$ python -q
>>> import numpy as np
>>> import numpy.linalg as la
>>> np.set_printoptions(precision=3, suppress=True, linewidth=100)
>>> F = np.abs(np.array([[0, 1], [2, 4]])) + np.eye(2)
>>> F = F / F.sum(axis=1, keepdims=True)
>>> F
array([[0.5  , 0.5  ],
       [0.286, 0.714]])
>>> # row-stochastic, so 1 is an eigenvalue
>>> round(np.abs(la.eigvals(F)).max(), 3)
np.float64(1.0)
>>> np.allclose(F, F.T)
False
>>> np.allclose(F @ F.T, F.T @ F)
False
>>> round(np.trace(F), 3)
np.float64(1.214)
>>> E = np.array([[1, 3, 5, 4], [2, 2, 5, 2], [2, 4, 5, 3]])
>>> t3 = np.stack([E, 3 * E, E[::-1]])
>>> la.matrix_rank(t3)
array([3, 3, 3])
>>> la.matrix_rank(t3.reshape(3, -1))
np.int64(2)
>>> np.einsum("bij,cij->bc", t3, t3)
array([[ 142,  426,  139],
       [ 426, 1278,  417],
       [ 139,  417,  142]])
>>> E - E[0]
array([[ 0,  0,  0,  0],
       [ 1, -1,  0, -2],
       [ 1,  1,  0, -1]])
>>> E.sum(axis=0)
array([ 5,  9, 15,  9])
>>> np.unravel_index(np.abs(E).argmax(), E.shape)
(np.int64(0), np.int64(2))
>>> np.abs(E).max()
np.int64(5)
>>> la.svd(E, compute_uv=False)
array([11.762,  1.551,  1.115])
>>> np.diff(E, axis=0)
array([[ 1, -1,  0, -2],
       [ 0,  2,  0,  1]])
>>> E.mean(axis=0)
array([1.667, 3.   , 5.   , 3.   ])
>>> la.matrix_rank(E)
np.int64(3)
>>> E.shape
(3, 4)
>>> t = np.radians(60)
>>> Rm = np.eye(4)
>>> Rm[3, 3] = Rm[2, 2] = np.cos(t)
>>> Rm[3, 2], Rm[2, 3] = -np.sin(t), np.sin(t)
>>> Rm
array([[ 1.   ,  0.   ,  0.   ,  0.   ],
       [ 0.   ,  1.   ,  0.   ,  0.   ],
       [ 0.   ,  0.   ,  0.5  ,  0.866],
       [ 0.   ,  0.   , -0.866,  0.5  ]])
>>> out = E @ Rm.T
>>> round(float(la.det(Rm)), 3), np.trace(Rm)
(1.0, np.float64(3.0))
>>> la.svd(E, compute_uv=False), la.svd(out, compute_uv=False)
(array([11.762,  1.551,  1.115]), array([11.762,  1.551,  1.115]))
>>> out
array([[ 1.   ,  3.   ,  5.964, -2.33 ],
       [ 2.   ,  2.   ,  4.232, -3.33 ],
       [ 2.   ,  4.   ,  5.098, -2.83 ]])
>>> W = np.array([[1, 0, 2], [2, 0, 0], [0, 0, 0], [2, 2, 2]])
>>> beta = np.array([2, 3, 3])
>>> act = np.maximum(out @ W + beta, 0)
>>> (act > 0).mean(axis=0)
array([1., 0., 1.])
>>> (act > 0).astype(int)
array([[1, 0, 1],
       [1, 0, 1],
       [1, 0, 1]])
>>> la.matrix_rank(act)
np.int64(2)
>>> basis = np.array([[-2, -5, -3], [-1, -3, -3], [0, 5, -4]])
>>> W @ basis
array([[ -2,   5, -11],
       [ -4, -10,  -6],
       [  0,   0,   0],
       [ -6,  -6, -20]])
>>> (act @ basis).round(6).argmax(axis=1)
array([0, 0, 0])
>>> M = np.load("x.npy")
>>> M
array([[0.375, 0.25 , 0.375],
       [0.   , 0.571, 0.429],
       [0.667, 0.167, 0.167]])
>>> x = np.array([-5, 5, 0])
>>> rhs = M @ x
>>> beta, lr = np.zeros(3), 1 / la.norm(M, 2) ** 2
>>> for i in range(20):
...     beta -= lr * M.T @ (M @ beta - rhs)
...     if i % 5 == 0: print(i, round(la.norm(M @ beta - rhs), 3))
... 
0 2.54
5 0.41
10 0.252
15 0.235
>>> round(float(la.cond(M)), 3)
9.358
>>> u = np.array([-4, -5, 4])
>>> out = M + np.outer(u, np.eye(3)[0])
>>> la.matrix_rank(la.inv(out) - la.inv(M), tol=1e-8)
np.int64(1)
>>> round(float(la.det(out) / la.det(M)), 3), round(1 + la.solve(M, u)[0], 3)
(11.048, np.float64(11.048))
>>> np.sort(np.abs(la.eigvals(M)))[::-1]
array([1.   , 0.313, 0.2  ])
>>> M.sum(axis=1)
array([1., 1., 1.])
>>> M @ np.ones(3)
array([1., 1., 1.])
>>> pr = np.eye(3)[0]
>>> for _ in range(7):
...     pr = pr @ M
...     print(pr.round(3))
... 
[0.375 0.25  0.375]
[0.391 0.299 0.31 ]
[0.353 0.32  0.326]
[0.35  0.326 0.324]
[0.347 0.328 0.325]
[0.347 0.328 0.325]
[0.347 0.328 0.325]
>>> K = np.load("dump.npy")
>>> K
array([[ 0,  4, -2],
       [ 0,  0, -1],
       [ 0,  0,  0]])
>>> # rows and columns are dependent
>>> np.allclose(K @ K.T, K.T @ K)
False
>>> np.allclose(K, K.T)
False
>>> (K - K.T) / 2
array([[ 0. ,  2. , -1. ],
       [-2. ,  0. , -0.5],
       [ 1. ,  0.5,  0. ]])
>>> np.round(np.abs(la.eigvals(K)).max(), 3)
np.float64(0.0)
>>> np.sort(np.abs(la.eigvals(K)))
array([0., 0., 0.])
>>> np.trace(K)
np.int64(0)
>>> proj = np.triu(np.array([[1, 0, 5], [5, 0, 0], [2, 3, 5]]), 1) + np.eye(3)
>>> out = proj @ K @ la.inv(proj)
>>> round(float(la.det(out)), 3)
0.0
>>> np.poly(out)
array([1., 0., 0., 0.])
>>> J = np.load("run19.npy")
>>> J
array([[-8, -6,  0,  0],
       [ 4,  6,  0,  0],
       [ 0,  0, -4, -3],
       [ 0,  0,  2,  3]])
>>> rng = np.random.default_rng(267376)
>>> labels = rng.permutation(4)
>>> out = J[:, labels] * rng.choice([-1, 1], 4)
>>> out
array([[ 0,  6,  0,  8],
       [ 0, -6,  0, -4],
       [-4,  0, -3,  0],
       [ 2,  0,  3,  0]])
>>> Uu, _, Vh = la.svd(J.T @ out)
>>> np.round(Uu @ Vh, 3) + 0
array([[ 0.,  0.,  0., -1.],
       [ 0., -1.,  0.,  0.],
       [ 1.,  0.,  0.,  0.],
       [ 0.,  0.,  1.,  0.]])
>>> labels
array([2, 1, 3, 0])
>>> out = la.inv(J)
>>> np.round(la.det(J) * la.det(out), 3)
np.float64(1.0)
>>> la.det(J) * out
array([[-36., -36.,  -0.,  -0.],
       [ 24.,  48.,   0.,   0.],
       [ -0.,  -0., -72., -72.],
       [  0.,   0.,  48.,  96.]])
>>> (np.abs(out) > 1e-9).astype(int)
array([[1, 1, 0, 0],
       [1, 1, 0, 0],
       [0, 0, 1, 1],
       [0, 0, 1, 1]])
>>> la.inv(out)
array([[-8., -6., -0., -0.],
       [ 4.,  6.,  0.,  0.],
       [-0., -0., -4., -3.],
       [ 0.,  0.,  2.,  3.]])
>>> round(la.det(J), 3)
np.float64(144.0)
>>> np.trace(J)
np.int64(-3)
>>> round(float(np.abs(la.eigvals(J)).max()), 3)
6.0
>>> np.sort(np.abs(la.eigvals(J)))
array([2., 3., 4., 6.])
>>> np.allclose(J, J.T)
False
>>> J @ J
array([[40, 12,  0,  0],
       [-8, 12,  0,  0],
       [ 0,  0, 10,  3],
       [ 0,  0, -2,  3]])
>>> np.allclose(J @ J.T, J.T @ J)
False
>>> out = E + rng.integers(-2, 3, (3, 1)) @ rng.integers(-2, 3, (1, 4))
>>> out
array([[-1,  3,  5,  6],
       [ 2,  2,  5,  2],
       [ 4,  4,  5,  1]])
>>> np.round(la.svd(out - E, compute_uv=False), 3) + 0
array([4., 0., 0.])
>>> out - E
array([[-2,  0,  0,  2],
       [ 0,  0,  0,  0],
       [ 2,  0,  0, -2]])
>>> la.matrix_rank(out - E, tol=1e-8)
np.int64(1)
>>> m1 = np.load("case10.npy")
>>> m1
array([[1.   , 0.2  , 0.04 , 0.008],
       [0.2  , 1.   , 0.2  , 0.04 ],
       [0.04 , 0.2  , 1.   , 0.2  ],
       [0.008, 0.04 , 0.2  , 1.   ]])
>>> out = la.inv(M)
>>> round(float(la.cond(M)), 3)
9.358
>>> la.det(M) * out
array([[ 0.024,  0.021, -0.107],
       [ 0.286, -0.187, -0.161],
       [-0.381,  0.104,  0.214]])
>>> proj = np.triu(np.array([[1, 2, 3, -1], [-1, -1, 3, -2], [0, -1, -2, 2], [2, 1, 0, -1]]), 1) + np.eye(4)
>>> out = proj @ m1 @ la.inv(proj)
>>> la.matrix_rank(out)
np.int64(4)
>>> np.round(np.trace(out), 3), np.trace(m1)
(np.float64(4.0), np.float64(4.0))
>>> u = np.array([0, 1])
>>> np.convolve(m1[3], u)
array([0.   , 0.008, 0.04 , 0.2  , 1.   ])
>>> np.polyval(u, m1[3])
array([1., 1., 1., 1.])
>>> np.array([np.convolve(row, u, "same") for row in m1])
array([[0.   , 1.   , 0.2  , 0.04 ],
       [0.   , 0.2  , 1.   , 0.2  ],
       [0.   , 0.04 , 0.2  , 1.   ],
       [0.   , 0.008, 0.04 , 0.2  ]])
>>> low = la.cholesky(m1)
>>> low @ low.T
array([[1.   , 0.2  , 0.04 , 0.008],
       [0.2  , 1.   , 0.2  , 0.04 ],
       [0.04 , 0.2  , 1.   , 0.2  ],
       [0.008, 0.04 , 0.2  , 1.   ]])
>>> la.eigvalsh(m1).min() > 0
np.True_
>>> u = np.array([6, 0, -8]) + 0.5
>>> arr = np.outer(u, u) / (u @ u)
>>> arr
array([[ 0.428,  0.033, -0.494],
       [ 0.033,  0.003, -0.038],
       [-0.494, -0.038,  0.57 ]])
>>> # equal to its transpose
>>> round(np.abs(la.eigvals(arr)).max(), 3)
np.float64(1.0)
>>> arr @ arr
array([[ 0.428,  0.033, -0.494],
       [ 0.033,  0.003, -0.038],
       [-0.494, -0.038,  0.57 ]])
>>> (arr + arr.T) / 2
array([[ 0.428,  0.033, -0.494],
       [ 0.033,  0.003, -0.038],
       [-0.494, -0.038,  0.57 ]])
>>> np.allclose(arr, arr.T)
True
>>> np.round(la.det(arr), 3)
np.float64(-0.0)
>>> mat = np.load("block16.npy")
>>> mat
array([[ 0.977, -0.584,  6.022],
       [-8.463, -2.779,  0.517],
       [ 6.628,  2.474,  2.753],
       [ 4.323, -0.445,  4.229],
       [-1.871,  1.99 , -3.014],
       [-2.217, -3.06 ,  2.363],
       [-8.244, -3.018,  3.906],
       [-5.789,  5.527,  1.67 ],
       [ 0.66 , -1.79 ,  0.448],
       [ 4.852, -1.198,  2.634],
       [ 3.044, -2.404,  4.823],
       [-9.552,  1.978,  0.377],
       [ 1.572,  1.601,  0.561],
       [ 0.722,  0.246, -2.266],
       [ 9.077,  5.099, -0.135],
       [-8.159,  1.955,  1.016],
       [ 1.151,  1.633,  3.06 ],
       [ 3.505, -4.711,  3.022]])
>>> Ac = mat - mat.mean(axis=0)
>>> V = la.svd(Ac)[2][:1]
>>> out = Ac - Ac @ V.T @ V
>>> la.norm(out, axis=1).round(6).argmax()
np.int64(7)
>>> np.diag(V.T @ V)
array([0.992, 0.002, 0.007])
>>> (Ac @ V.T).std(axis=0)
array([5.456])
>>> basis = mat[[3, 16]].astype(float)
>>> for _ in range(5):
...     labels = la.norm(mat[:, None] - basis, axis=-1).argmin(axis=1)
...     basis = np.array([mat[labels == j].mean(axis=0) for j in range(2)])
... 
>>> labels
array([0, 1, 0, 0, 1, 1, 1, 1, 0, 0, 0, 1, 0, 0, 0, 1, 0, 0])
>>> np.abs(basis[1] - basis[0]).argmax()
np.int64(0)
>>> G = np.cov(mat, rowvar=False)
>>> np.corrcoef(mat.T)
array([[ 1.   ,  0.072,  0.172],
       [ 0.072,  1.   , -0.375],
       [ 0.172, -0.375,  1.   ]])
>>> mat.std(axis=0)
array([5.435, 2.775, 2.278])
>>> G
array([[31.281,  1.155,  2.259],
       [ 1.155,  8.156, -2.511],
       [ 2.259, -2.511,  5.495]])
>>> np.polyfit(mat[:, 1], mat[:, 2], 1)
array([-0.308,  1.82 ])
>>> la.eigvalsh(G)[::-1]
array([31.515,  9.666,  3.751])
>>> q, Rm = la.qr(mat)
>>> np.abs(np.diag(Rm))
array([23.133, 11.762, 11.751])
>>> np.trace(q @ q.T)
np.float64(3.0)
>>> Rm
array([[-23.133,  -0.802,  -1.062],
       [  0.   ,  11.762,  -3.322],
       [  0.   ,   0.   , -11.751]])
>>> np.round(q.T @ q, 3) + 0
array([[1., 0., 0.],
       [0., 1., 0.],
       [0., 0., 1.]])
>>> q.shape, Rm.shape
((18, 3), (3, 3))
>>> t3 = np.stack([Rm, -3 * Rm, Rm[::-1]])
>>> t3.sum(axis=0)
array([[ 46.266,   1.604,  -9.627],
       [  0.   , -11.762,   3.322],
       [-23.133,  -0.802,  22.44 ]])
>>> (t3 @ Rm.T).shape
(3, 3, 3)
